In [1]: import numpy as np

In [2]: import numpy.linalg as la

In [3]: np.set_printoptions(suppress=True, linewidth=100)

In [4]: F = np.load("case15.npy")

In [5]: F
Out[5]: 
array([[ 1.,  0.,  2.],
       [ 2.,  3., -2.],
       [ 0.,  0.,  3.]])

In [6]: Y = np.array([[0, 0], [2, 1], [2, -3]])

In [7]: F @ Y
Out[7]: 
array([[ 4., -6.],
       [ 2.,  9.],
       [ 6., -9.]])

In [8]: np.vstack([F, Y.T]).shape
Out[8]: (5, 3)

In [9]: print(np.einsum("ij->j", F))
[3. 3. 3.]

In [10]: np.einsum("ik,kj->ji", F, Y)
Out[10]: 
array([[ 4.,  2.,  6.],
       [-6.,  9., -9.]])

In [11]: np.einsum("ij,ij->i", F, F)
Out[11]: array([ 5., 17.,  9.])

In [12]: np.einsum("ik,kj->ij", F, Y)
Out[12]: 
array([[ 4., -6.],
       [ 2.,  9.],
       [ 6., -9.]])

In [13]: Y = la.inv(F)

In [14]: np.round(la.det(F) * la.det(Y), 2)
Out[14]: np.float64(1.0)

In [15]: (np.abs(Y) > 1e-9).astype(int)
Out[15]: 
array([[1, 0, 1],
       [1, 1, 1],
       [0, 0, 1]])

In [16]: round(la.cond(F), 2)
Out[16]: np.float64(7.19)

In [17]: np.allclose(Y, F.T)
Out[17]: False

In [18]: rng = np.random.default_rng(4512)

In [19]: idx = rng.permutation(3)

In [20]: idx
Out[20]: array([1, 0, 2])

In [21]: Y = F[idx][:, idx]

In [22]: np.allclose(Y, F)
Out[22]: False

In [23]: np.diag(Y)
Out[23]: array([3., 1., 3.])

In [24]: Y
Out[24]: 
array([[ 3.,  2., -2.],
       [ 0.,  1.,  2.],
       [ 0.,  0.,  3.]])

In [25]: np.trace(Y)
Out[25]: np.float64(7.0)

In [26]: Y = F[0, 0] * F[1:] - np.outer(F[1:, 0], F[0])

In [27]: Y
Out[27]: 
array([[ 0.,  3., -6.],
       [ 0.,  0.,  3.]])

In [28]: print(np.flatnonzero(~Y.round(6).any(axis=1)))
[]

In [29]: la.matrix_rank(Y), la.matrix_rank(F)
Out[29]: (np.int64(2), np.int64(3))
